>>> import numpy as np
>>> np.set_printoptions(precision=2, suppress=True, linewidth=200, legacy="1.25")
>>> def rnd(a):
...     return np.round(a, 2) + 0
... 
>>> feats = np.load("mat.npy")
>>> feats
array([[ 2.,  0.,  3.,  1.,  1.,  1.],
       [-1., -3.,  1., -3.,  3.,  0.],
       [ 1.,  0.,  2.,  3.,  3.,  1.],
       [ 3.,  2.,  0.,  1.,  2.,  1.],
       [ 3., -1.,  3., -2., -3.,  2.],
       [ 0.,  0.,  0.,  0.,  0., -5.]])
>>> O, vecs = np.linalg.qr(feats[:, :1])[0], np.linalg.qr(feats[:, 1:])[0]
>>> s = np.linalg.svd(O.T @ vecs, compute_uv=False)
>>> rnd(np.degrees(np.arccos(s.clip(0, 1))))
array([11.2])
>>> rnd(np.linalg.norm(O @ O.T - vecs @ vecs.T, 2))
1.0
>>> rnd(s)
array([0.98])
>>> (s > 0.9).sum()
1
>>> u = np.array([-2, -2, 2, -2, 1, 1])
>>> M2 = feats + np.outer(u, np.eye(6)[0])
>>> np.linalg.matrix_rank(np.linalg.inv(M2) - np.linalg.inv(feats), tol=1e-8)
1
>>> M2
array([[ 0.,  0.,  3.,  1.,  1.,  1.],
       [-3., -3.,  1., -3.,  3.,  0.],
       [ 3.,  0.,  2.,  3.,  3.,  1.],
       [ 1.,  2.,  0.,  1.,  2.,  1.],
       [ 4., -1.,  3., -2., -3.,  2.],
       [ 1.,  0.,  0.,  0.,  0., -5.]])
>>> np.linalg.matrix_rank(M2 - feats)
1
>>> feats.sum(axis=0)
array([ 8., -2.,  9.,  0.,  6.,  0.])
>>> feats.sum(axis=1)
array([ 8., -3., 10.,  9.,  2., -5.])
>>> np.diff(feats, axis=0)
array([[-3., -3., -2., -4.,  2., -1.],
       [ 2.,  3.,  1.,  6.,  0.,  1.],
       [ 2.,  2., -2., -2., -1.,  0.],
       [ 0., -3.,  3., -3., -5.,  1.],
       [-3.,  1., -3.,  2.,  3., -7.]])
>>> rnd(feats.mean(axis=0))
array([ 1.33, -0.33,  1.5 ,  0.  ,  1.  ,  0.  ])
>>> np.linalg.matrix_rank(feats)
6
>>> rnd(np.linalg.svd(feats, compute_uv=False))
array([7.3 , 6.25, 5.5 , 4.36, 2.69, 0.41])
>>> W1 = np.array([[0, 3, -1, -1, 1],
...     [0, 2, 1, -2, 3],
...     [0, 0, 1, -1, -3],
...     [-2, -2, 1, 2, 0],
...     [0, 2, -3, -3, 2],
...     [3, 1, 2, 3, -2]])
>>> beta = np.array([6, 7, -7, 4, -1])
>>> act = np.maximum(feats @ W1 + beta, 0)
>>> rnd((act > 0).mean(axis=0))
array([0.83, 1.  , 0.17, 0.5 , 0.33])
>>> np.linalg.matrix_rank(act)
5
>>> C = np.array([[2, 1], [1, 0], [2, 1], [0, 1], [2, 0]])
>>> W1 @ C
array([[ 3, -2],
       [10, -1],
       [-4,  0],
       [-4,  1],
       [ 0, -6],
       [ 7,  8]])
>>> act @ C
array([[28.,  8.],
       [34., 12.],
       [17.,  4.],
       [57.,  7.],
       [52., 30.],
       [20.,  0.]])
>>> (act @ C).round(6).argmax(axis=1)
array([0, 0, 0, 0, 0, 0])
>>> M2 = np.array([[0, 1], [1, 1], [2, 2], [1, 1], [2, 1], [0, 2]])
>>> np.linalg.matrix_rank(np.vstack([feats, M2.T]))
6
>>> M2 @ feats
Traceback (most recent call last):
  File "<python-input-33>", line 1, in <module>
    M2 @ feats
    ~~~^~~~~~~
ValueError: matmul: Input operand 1 has a mismatch in its core dimension 0, with gufunc signature (n?,k),(k,m?)->(n?,m?) (size 6 is different from 2)
>>> np.einsum("ik,kj->ji", feats, M2)
array([[  9.,   2.,  13.,   7.,  -3.,   0.],
       [ 12.,  -2.,  13.,  10.,   7., -10.]])
>>> np.vstack([feats, M2.T]).shape
(8, 6)
>>> M2.T @ feats.T
array([[  9.,   2.,  13.,   7.,  -3.,   0.],
       [ 12.,  -2.,  13.,  10.,   7., -10.]])
>>> np.einsum("ij,ij->i", feats, feats)
array([16., 29., 24., 19., 36., 25.])
>>> M, _ = np.linalg.qr(np.array([[-1.3, -1.0, 0.2, 1.0],
...     [-0.8, -1.1, 1.9, -2.4],
...     [-0.7, 1.8, 0.0, -0.2],
...     [0.0, -0.4, 2.3, 2.2]]))
>>> rnd(M)
array([[-0.77, -0.25,  0.35,  0.46],
       [-0.48, -0.36, -0.38, -0.7 ],
       [-0.42,  0.88, -0.22, -0.05],
       [ 0.  , -0.17, -0.82,  0.54]])
>>> u, g = M[1], M[3]
>>> u @ u
1.0
>>> rnd(u @ g)
0.0
>>> pr = (u @ g) / (u @ u) * u
>>> rnd(np.outer(u, g))
array([[ 0.  ,  0.08,  0.39, -0.26],
       [ 0.  ,  0.06,  0.3 , -0.2 ],
       [ 0.  ,  0.07,  0.32, -0.21],
       [ 0.  ,  0.12,  0.58, -0.38]])
>>> rnd(np.linalg.norm(u + g) ** 2 + np.linalg.norm(u - g) ** 2)
4.0
>>> np.linalg.matrix_rank(np.outer(u, g))
1
>>> rnd(g - pr)
array([ 0.  , -0.17, -0.82,  0.54])
>>> hat = np.triu(np.array([[2, 0, -3, 3], [1, 0, -1, -1], [1, 2, -2, 0], [3, -3, -3, 1]]), 1) + np.eye(4)
>>> M2 = hat @ M @ np.linalg.inv(hat)
>>> rnd(np.linalg.det(M2))
-1.0
>>> rnd(M2)
array([[ 0.48, -3.41, -3.44, -2.6 ],
       [-0.06, -1.07, -0.59, -2.08],
       [-0.42,  0.88, -0.59,  2.08],
       [ 0.  , -0.17, -1.  ,  0.37]])
>>> rnd(np.poly(M2))
array([ 1.  ,  0.82,  0.  , -0.82, -1.  ])
>>> vec = np.array([6, -1, 9, 2])
>>> y = M2 @ vec
>>> beta, lr = np.zeros(4), 1 / np.linalg.norm(M2, 2) ** 2
>>> for i in range(150):
...     beta -= lr * M2.T @ (M2 @ beta - y)
...     if i % 50 == 0: print(i, round(np.linalg.norm(M2 @ beta - y), 2))
... 
0 11.69
50 2.9
100 2.13
>>> rnd(beta)
array([3.55, 0.59, 8.03, 0.89])
>>> rnd(np.linalg.norm(M, axis=0))
array([1., 1., 1., 1.])
>>> rnd(np.linalg.norm(M[1] - M[3]))
1.41
>>> rnd(np.linalg.norm(M, 1)), rnd(np.linalg.norm(M, np.inf))
(1.78, 1.93)
>>> vec = np.array([0, 3, 2, 0])
>>> y = M @ vec
>>> rnd(y)
array([-0.04, -1.86,  2.2 , -2.17])
>>> rnd(np.linalg.solve(M, M[:, 2]))
array([0., 0., 1., 0.])
>>> rnd(np.linalg.solve(M, 4 * y))
array([ 0., 12.,  8.,  0.])
>>> rnd(np.linalg.solve(M, y))
array([0., 3., 2., 0.])
>>> X = np.load("arr.npy")
>>> X
array([[-2.,  0.,  0.,  0., -3., -3., -3.],
       [ 0., -2.,  0.,  0.,  0.,  0.,  0.],
       [ 0.,  0., -2., -3.,  0.,  0.,  0.],
       [ 0.,  0., -3., -2.,  0.,  0.,  0.],
       [-3.,  0.,  0.,  0., -2., -3., -3.],
       [-3.,  0.,  0.,  0., -3., -2., -3.],
       [-3.,  0.,  0.,  0., -3., -3., -2.]])
>>> np.all(np.linalg.eigvalsh(X) > 0)
False
>>> rnd(np.linalg.eigvalsh(X).min())
-11.0
>>> ev, vecs = np.linalg.eigh(X)
>>> rnd(np.linalg.eigvalsh(X + -1 * np.eye(7)))
array([-12.,  -6.,  -3.,   0.,   0.,   0.,   0.])
>>> rnd(vecs.T @ vecs)
array([[1., 0., 0., 0., 0., 0., 0.],
       [0., 1., 0., 0., 0., 0., 0.],
       [0., 0., 1., 0., 0., 0., 0.],
       [0., 0., 0., 1., 0., 0., 0.],
       [0., 0., 0., 0., 1., 0., 0.],
       [0., 0., 0., 0., 0., 1., 0.],
       [0., 0., 0., 0., 0., 0., 1.]])
>>> (ev > 1e-8).sum(), (ev < -1e-8).sum()
(4, 3)
>>> rnd(ev)
array([-11.,  -5.,  -2.,   1.,   1.,   1.,   1.])
>>> rnd(np.linalg.eigvalsh(X @ X))
array([  1.,   1.,   1.,   1.,   4.,  25., 121.])
>>> ev, vecs = np.linalg.eigh(X)
>>> vec = np.array([-2, -2, 1, -1, 2, 1, -2])
>>> rnd(vecs * np.maximum(ev, 0) @ vecs.T)
array([[ 0.75,  0.  ,  0.  ,  0.  , -0.25, -0.25, -0.25],
       [ 0.  ,  0.  ,  0.  ,  0.  ,  0.  ,  0.  ,  0.  ],
       [ 0.  ,  0.  ,  0.5 , -0.5 ,  0.  ,  0.  ,  0.  ],
       [ 0.  ,  0.  , -0.5 ,  0.5 ,  0.  ,  0.  ,  0.  ],
       [-0.25,  0.  ,  0.  ,  0.  ,  0.75, -0.25, -0.25],
       [-0.25,  0.  ,  0.  ,  0.  , -0.25,  0.75, -0.25],
       [-0.25,  0.  ,  0.  ,  0.  , -0.25, -0.25,  0.75]])
>>> rnd(vecs * np.abs(ev) @ vecs.T)
array([[3.5, 0. , 0. , 0. , 2.5, 2.5, 2.5],
       [0. , 2. , 0. , 0. , 0. , 0. , 0. ],
       [0. , 0. , 3. , 2. , 0. , 0. , 0. ],
       [0. , 0. , 2. , 3. , 0. , 0. , 0. ],
       [2.5, 0. , 0. , 0. , 3.5, 2.5, 2.5],
       [2.5, 0. , 0. , 0. , 2.5, 3.5, 2.5],
       [2.5, 0. , 0. , 0. , 2.5, 2.5, 3.5]])
>>> rng = np.random.default_rng(60)
>>> labels = rng.permutation(7)
>>> M2 = X[:, labels] * rng.choice([-1, 1], 7)
>>> M2
array([[-3., -3., -2., -3.,  0.,  0., -0.],
       [ 0.,  0.,  0.,  0.,  0.,  0.,  2.],
       [ 0.,  0.,  0.,  0., -3., -2., -0.],
       [ 0.,  0.,  0.,  0., -2., -3., -0.],
       [-3., -2., -3., -3.,  0.,  0., -0.],
       [-2., -3., -3., -3.,  0.,  0., -0.],
       [-3., -3., -3., -2.,  0.,  0., -0.]])
>>> U, _, vt = np.linalg.svd(X.T @ M2)
>>> rnd(U @ vt)
array([[ 0.,  0.,  1.,  0.,  0.,  0.,  0.],
       [ 0.,  0.,  0.,  0.,  0.,  0., -1.],
       [ 0.,  0.,  0.,  0.,  0.,  1.,  0.],
       [ 0.,  0.,  0.,  0.,  1.,  0.,  0.],
       [ 0.,  1.,  0.,  0.,  0.,  0.,  0.],
       [ 1.,  0.,  0.,  0.,  0.,  0.,  0.],
       [ 0.,  0.,  0.,  1.,  0.,  0.,  0.]])
>>> labels = rng.permutation(7)
>>> labels
array([1, 3, 2, 5, 4, 0, 6])
>>> M2 = X[labels][:, labels]
>>> np.trace(M2)
-14.0
>>> rnd(np.sort(np.abs(np.linalg.eigvals(M2))))
array([ 1.,  1.,  1.,  1.,  2.,  5., 11.])
>>> m1 = np.load("x.npy")
>>> m1
array([[ -6.17,  22.42, -11.05, -55.6 ,  31.24,  27.01],
       [  2.56, -15.25,  15.38,  -2.18,  45.15, -22.93],
       [  2.84, -14.01,  15.07,  -2.57,  45.03, -20.93],
       [ -7.17,  24.55, -11.07, -56.63,  29.55,  26.7 ],
       [ -6.1 ,  24.52, -13.04, -55.14,  29.86,  25.66],
       [ -4.8 ,  21.67, -12.14, -55.4 ,  31.22,  24.37],
       [ -7.11,  24.85, -12.37, -56.33,  30.11,  28.32],
       [  3.45, -14.1 ,  13.39,  -2.28,  45.18, -22.47],
       [  1.64, -13.7 ,  13.77,  -3.45,  42.98, -23.66],
       [ -2.75,  22.62, -13.28, -56.74,  31.56,  25.43],
       [ -0.06, -14.78,  12.57,  -4.6 ,  45.15, -22.54],
       [  1.33, -15.44,  15.82,  -5.04,  44.25, -21.  ],
       [ -6.58,  24.14, -12.28, -57.32,  29.99,  25.46],
       [  0.61, -15.56,  12.12,  -4.5 ,  44.74, -21.88],
       [  1.81, -12.88,  12.3 ,  -4.21,  43.55, -22.13],
       [ -5.38,  23.35, -12.69, -56.01,  29.86,  25.59],
       [ -5.62,  22.85, -11.6 , -55.97,  29.82,  25.72],
       [ -6.24,  23.56, -12.67, -55.38,  29.06,  24.68],
       [  1.8 , -14.32,  15.54,  -7.15,  43.52, -20.03],
       [ -6.99,  23.66, -12.72, -55.97,  29.19,  25.93],
       [  1.04, -15.52,  14.25,  -5.71,  44.56, -22.57]])
>>> Xc = m1 - m1.mean(axis=0)
>>> U, s, vt = np.linalg.svd(Xc, full_matrices=False)
>>> rnd(s)
array([196.77,   5.77,   5.21,   4.62,   3.52,   1.59])
>>> np.abs(vt[0]).argmax()
3
>>> (np.sign(U[:, 0]) == np.sign(U[0, 0])).astype(int)
array([1, 0, 0, 1, 1, 1, 1, 0, 0, 1, 0, 0, 1, 0, 0, 1, 1, 1, 0, 1, 0])
>>> rnd((s ** 2).sum() ** 2 / (s ** 4).sum())
1.0
>>> np.abs(U[:, 0]).argmax()
1
>>> rnd(Xc.mean(axis=0))
array([0., 0., 0., 0., 0., 0.])
>>> np.searchsorted(np.cumsum(s ** 2) / (s ** 2).sum(), 0.9) + 1
1
>>> rnd(np.abs(vt[-1]))
array([0.14, 0.55, 0.24, 0.23, 0.65, 0.38])
>>> rnd(s ** 2 / (s ** 2).sum())
array([1., 0., 0., 0., 0., 0.])
>>> np.linalg.matrix_rank(Xc)
6
>>> mat = np.load("case18.npy")
>>> mat
array([[ 0,  0,  0,  0,  2],
       [ 0, -2,  0,  0,  0],
       [ 0,  0,  0, -1,  0],
       [ 0,  0,  0,  0,  0],
       [-2,  0,  0,  0,  0]])
>>> (mat != 0).astype(int)
array([[0, 0, 0, 0, 1],
       [0, 1, 0, 0, 0],
       [0, 0, 0, 1, 0],
       [0, 0, 0, 0, 0],
       [1, 0, 0, 0, 0]])
>>> (np.linalg.matrix_power((mat != 0) + (mat.T != 0) + np.eye(5), 5) > 0).astype(int)
array([[1, 0, 0, 0, 1],
       [0, 1, 0, 0, 0],
       [0, 0, 1, 1, 0],
       [0, 0, 1, 1, 0],
       [1, 0, 0, 0, 1]])
>>> np.flatnonzero(np.linalg.matrix_power((mat != 0) + (mat.T != 0) + np.eye(5), 5)[0])
array([0, 4])
>>> mat @ mat
array([[-4,  0,  0,  0,  0],
       [ 0,  4,  0,  0,  0],
       [ 0,  0,  0,  0,  0],
       [ 0,  0,  0,  0,  0],
       [ 0,  0,  0,  0, -4]])
>>> rnd(np.sort(np.linalg.eigvals(mat).real))
array([-2.,  0.,  0.,  0.,  0.])
>>> rnd(np.linalg.det(mat))
0.0
>>> np.linalg.cond(mat) > 100
True
>>> U, s, vt = np.linalg.svd(mat)
>>> vecs = vt[:(s > 1e-8).sum()]
>>> vec = mat[4] + 4 * mat[1] + rng.integers(2) * np.eye(5)[3]
>>> vec
array([-2., -8.,  0.,  1.,  0.])
>>> np.diag(vecs.T @ vecs)
array([1., 1., 0., 1., 1.])
>>> np.allclose(vecs.T @ vecs @ vec, vec)
True
>>> W0 = np.load("test12.npy")
>>> W0
array([[0.5 , 0.5 , 0.  , 0.  ],
       [0.  , 1.  , 0.  , 0.  ],
       [0.25, 0.25, 0.25, 0.25],
       [0.  , 0.  , 0.  , 1.  ]])
>>> vec = np.array([-3, -3, -3, -2])
>>> (W0 * vec).sum(axis=1)
array([-3.  , -3.  , -2.75, -2.  ])
>>> W0 @ (2 * vec)
array([-6. , -6. , -5.5, -4. ])
>>> np.sign((W0 @ vec).round(6))
array([-1., -1., -1., -1.])
>>> np.linalg.norm(W0 @ vec) <= np.linalg.norm(W0, 2) * np.linalg.norm(vec) + 1e-9
True
>>> Xc = m1 - m1.mean(axis=0)
>>> vecs = np.linalg.svd(Xc)[2][:2]
>>> M2 = Xc - Xc @ vecs.T @ vecs
>>> rnd(np.cov(Xc @ vecs.T, rowvar=False))
array([[1935.91,    0.  ],
       [   0.  ,    1.66]])
>>> rnd(np.diag(vecs.T @ vecs))
array([0.03, 0.3 , 0.73, 0.44, 0.03, 0.47])
>>> np.linalg.norm(M2, axis=1).round(6).argmax()
9
>>> rnd(np.linalg.norm(M2) / np.linalg.norm(Xc))
0.04
>>> J = np.load("block9.npy")
>>> J
array([[ 1, -3,  2, -2, -1],
       [ 3, -1,  4,  0,  1],
       [-1, -5,  0, -4, -3],
       [ 3, -1,  4,  0,  1],
       [ 2, -2,  3, -1,  0]])
>>> np.linalg.matrix_rank(J, rtol=0.1)
2
>>> [round(float(x), 2) for x in np.linalg.svd(J, compute_uv=False)[:3]]
[9.27, 7.48, 0.0]
>>> rnd(np.linalg.norm(J, 2) / np.linalg.norm(J))
0.78
>>> np.kron(np.eye(2, dtype=int), J)
array([[ 1, -3,  2, -2, -1,  0,  0,  0,  0,  0],
       [ 3, -1,  4,  0,  1,  0,  0,  0,  0,  0],
       [-1, -5,  0, -4, -3,  0,  0,  0,  0,  0],
       [ 3, -1,  4,  0,  1,  0,  0,  0,  0,  0],
       [ 2, -2,  3, -1,  0,  0,  0,  0,  0,  0],
       [ 0,  0,  0,  0,  0,  1, -3,  2, -2, -1],
       [ 0,  0,  0,  0,  0,  3, -1,  4,  0,  1],
       [ 0,  0,  0,  0,  0, -1, -5,  0, -4, -3],
       [ 0,  0,  0,  0,  0,  3, -1,  4,  0,  1],
       [ 0,  0,  0,  0,  0,  2, -2,  3, -1,  0]])
>>> rnd(np.poly(J))
array([ 1.,  0., 66.,  0.,  0.,  0.])
>>> rnd(np.linalg.det(J.T))
0.0
>>> rnd(np.linalg.det(J[::-1]))
0.0
>>> rk = np.linalg.matrix_rank(J)
>>> rk
2
>>> N = np.linalg.svd(J)[2][rk:].T
>>> rnd(J @ N)
array([[0., 0., 0.],
       [0., 0., 0.],
       [0., 0., 0.],
       [0., 0., 0.],
       [0., 0., 0.]])
>>> np.allclose(J @ N, 0)
True
>>> vec = np.array([0, -2, 1, -1, 2, 0])
>>> y = feats @ vec
>>> beta, lr = np.zeros(6), 1 / np.linalg.norm(feats, 2) ** 2
>>> for i in range(40):
...     beta -= lr * feats.T @ (feats @ beta - y)
...     if i % 10 == 0: print(i, round(np.linalg.norm(feats @ beta - y), 2))
... 
0 7.38
10 0.19
20 0.18
30 0.17
>>> rnd(np.linalg.cond(feats))
17.69
